$ ipython --no-banner

In [1]: import numpy as np

In [2]: np.set_printoptions(suppress=True, linewidth=100)

In [3]: X = np.loadtxt("x.csv", delimiter=",")

In [4]: print(X.round(3))
[[ 0.949 -0.14  -0.182]
 [-0.14   1.637 -0.756]
 [-0.182 -0.756  0.414]]

In [5]: def softmax(z):
   ...:     e = np.exp(z - z.max(axis=-1, keepdims=True))
   ...:     return e / e.sum(axis=-1, keepdims=True)
   ...: 

In [6]: print(np.round(softmax(X).sum(axis=1), 3))
[1. 1. 1.]

In [7]: np.round(softmax(10 * X[2]), 3) + 0
Out[7]: array([0.003, 0.   , 0.997])

In [8]: att = X @ X.T / np.sqrt(3)

In [9]: np.round(softmax(att), 3)
Out[9]: 
array([[0.491, 0.249, 0.261],
       [0.111, 0.836, 0.052],
       [0.318, 0.143, 0.54 ]])

In [10]: T = np.stack([X, -1 * X, X[::-1]])

In [11]: print(T.shape)
(3, 3, 3)

In [12]: np.linalg.matrix_rank(T)
Out[12]: array([2, 2, 2])

In [13]: (T @ X.T).shape
Out[13]: (3, 3, 3)

In [14]: np.round(T.sum(axis=0), 3)
Out[14]: 
array([[-0.182, -0.756,  0.414],
       [-0.14 ,  1.637, -0.756],
       [ 0.949, -0.14 , -0.182]])

In [15]: np.linalg.matrix_rank(T.reshape(3, -1))
Out[15]: np.int64(2)

In [16]: mat = np.load("test1.npy")

In [17]: mat
Out[17]: 
array([[ 0.8, -0.2, -0.4],
       [ 0.2, -0.5, -0.1],
       [ 2.9,  0.2, -0.8],
       [ 0.2,  0.5,  0.7],
       [ 1.3, -0.5, -0.6],
       [-0.5, -1. , -0.1],
       [ 0. , -4.5,  1.5],
       [-1. ,  0.3,  1. ],
       [ 0.4,  0.3, -1.4],
       [ 0.1,  0.1, -1. ]])

In [18]: gram = mat.T @ mat

In [19]: np.allclose(gram, gram.T)
Out[19]: True

In [20]: print((mat @ mat.T).shape)
(10, 10)

In [21]: np.round(np.linalg.svd(mat, compute_uv=False) ** 2, 3)
Out[21]: array([24.889, 14.301,  3.2  ])

In [22]: np.round(np.diag(gram), 3)
Out[22]: array([12.24, 22.27,  7.88])

In [23]: print(gram.round(3))
[[12.24  0.1  -4.91]
 [ 0.1  22.27 -6.25]
 [-4.91 -6.25  7.88]]

In [24]: Xs = mat - mat.mean(axis=0)

In [25]: Uu, sigma, Vh = np.linalg.svd(Xs, full_matrices=False)

In [26]: np.round(Xs.mean(axis=0), 3) + 0
Out[26]: array([0., 0., 0.])

In [27]: np.round(Vh[0] * np.sign(Vh[0, np.abs(Vh[0]).argmax()]), 3)
Out[27]: array([ 0.294,  0.848, -0.441])

In [28]: np.round(sigma ** 2 / (sigma ** 2).sum(), 3)
Out[28]: array([0.637, 0.279, 0.084])

In [29]: print(np.abs(Vh[0]).argmax())
1

In [30]: W0 = np.load("arr.npy")

In [31]: W0
Out[31]: 
array([[ 0,  0, -1,  0],
       [ 1,  0,  0,  0],
       [ 0,  0,  0,  2],
       [ 0, -1,  0,  0]])

In [32]: np.einsum("ij,ji->", W0, W0)
Out[32]: np.int64(0)

In [33]: np.kron(np.eye(2, dtype=int), W0)
Out[33]: 
array([[ 0,  0, -1,  0,  0,  0,  0,  0],
       [ 1,  0,  0,  0,  0,  0,  0,  0],
       [ 0,  0,  0,  2,  0,  0,  0,  0],
       [ 0, -1,  0,  0,  0,  0,  0,  0],
       [ 0,  0,  0,  0,  0,  0, -1,  0],
       [ 0,  0,  0,  0,  1,  0,  0,  0],
       [ 0,  0,  0,  0,  0,  0,  0,  2],
       [ 0,  0,  0,  0,  0, -1,  0,  0]])

In [34]: np.round(np.linalg.eigvals(W0), 3)
Out[34]: array([-1.189+0.j   , -0.   +1.189j, -0.   -1.189j,  1.189+0.j   ])

In [35]: x0 = np.array([6, -9, -1, 0])

In [36]: y = W0 @ x0

In [37]: y
Out[37]: array([1, 6, 0, 9])

In [38]: np.round(np.linalg.solve(W0, W0[:, 3]), 3)
Out[38]: array([ 0., -0., -0.,  1.])

In [39]: print(np.round(np.linalg.solve(W0.T, W0[2]), 3))
[-0.  0.  1. -0.]

In [40]: rng = np.random.default_rng(53)

In [41]: labels = rng.permutation(4)

In [42]: A2 = W0[:, labels] * rng.choice([-1, 1], 4)

In [43]: A2
Out[43]: 
array([[ 0, -1,  0,  0],
       [ 1,  0,  0,  0],
       [ 0,  0,  0,  2],
       [ 0,  0,  1,  0]])

In [44]: Uu, _, Vh = np.linalg.svd(W0.T @ A2)

In [45]: np.round(np.linalg.lstsq(W0, A2)[0], 3)
Out[45]: 
array([[ 1.,  0.,  0.,  0.],
       [ 0.,  0., -1.,  0.],
       [ 0.,  1.,  0.,  0.],
       [ 0.,  0.,  0.,  1.]])

In [46]: labels = rng.permutation(4)

In [47]: print(labels)
[0 3 1 2]

In [48]: A2 = W0[labels][:, labels]

In [49]: np.trace(A2)
Out[49]: np.int64(0)

In [50]: np.allclose(A2, W0)
Out[50]: False

In [51]: print(A2)
[[ 0  0  0 -1]
 [ 0  0 -1  0]
 [ 1  0  0  0]
 [ 0  2  0  0]]

In [52]: O, Rm = np.linalg.qr(W0)

In [53]: np.allclose(Rm.T @ Rm, W0.T @ W0)
Out[53]: True

In [54]: Rm
Out[54]: 
array([[-1.,  0.,  0.,  0.],
       [ 0., -1.,  0.,  0.],
       [ 0.,  0., -1.,  0.],
       [ 0.,  0.,  0., -2.]])

In [55]: abs(Rm[0, 0]), round(np.linalg.norm(W0[:, 0]), 3)
Out[55]: (np.float64(1.0), np.float64(1.0))

In [56]: np.trace(O @ O.T)
Out[56]: np.float64(4.0)

In [57]: np.abs(np.diag(Rm))
Out[57]: array([1., 1., 1., 2.])

In [58]: m1 = np.loadtxt("sample17.csv", delimiter=",")

In [59]: m1
Out[59]: 
array([[ 3., -3.],
       [-1., -2.]])

In [60]: print(np.round(softmax(10 * m1[0]), 3) + 0)
[1. 0.]

In [61]: print(np.round(softmax(m1[0]), 3))
[0.998 0.002]

In [62]: np.round(softmax(m1).sum(axis=1), 3)
Out[62]: array([1., 1.])

In [63]: np.round(softmax(m1[0] + -3), 3)
Out[63]: array([0.998, 0.002])

In [64]: att = m1 @ m1.T / np.sqrt(2)

In [65]: np.round(softmax(att + np.triu(np.full(att.shape, -np.inf), 1)), 3)
Out[65]: 
array([[1.   , 0.   ],
       [0.196, 0.804]])

In [66]: softmax(att).round(6).argmax(axis=1)
Out[66]: array([0, 1])

In [67]: np.round(np.linalg.eigvals(m1), 3)
Out[67]: array([ 3.541, -2.541])

In [68]: np.einsum("ii->", m1)
Out[68]: np.float64(1.0)

In [69]: round(np.linalg.det(m1.T), 3)
Out[69]: np.float64(-9.0)

In [70]: round(float(np.linalg.det(m1[::-1])), 3)
Out[70]: 9.0

In [71]: np.round(np.linalg.eigvals(m1).sum().real, 3)
Out[71]: np.float64(1.0)

In [72]: labels = rng.permutation(2)

In [73]: labels
Out[73]: array([1, 0])

In [74]: A2 = m1[labels][:, labels]

In [75]: print(np.round(np.sort(np.abs(np.linalg.eigvals(A2))), 3))
[2.541 3.541]

In [76]: print(np.round(np.linalg.det(A2), 3), round(float(np.linalg.det(m1[labels])), 3))
-9.0 9.0

In [77]: A2
Out[77]: 
array([[-2., -1.],
       [-3.,  3.]])

In [78]: print(np.allclose(A2, m1))
False

In [79]: vals, vecs = np.linalg.eig(A2)

In [80]: np.round(np.sort(np.linalg.eigvals(np.linalg.inv(A2))), 3)
Out[80]: array([-0.393,  0.282])

In [81]: print(vals.round(3))
[-2.541  3.541]

In [82]: np.round(A2 @ vecs[:, 0] - vals[0] * vecs[:, 0], 3) + 0
Out[82]: array([0., 0.])
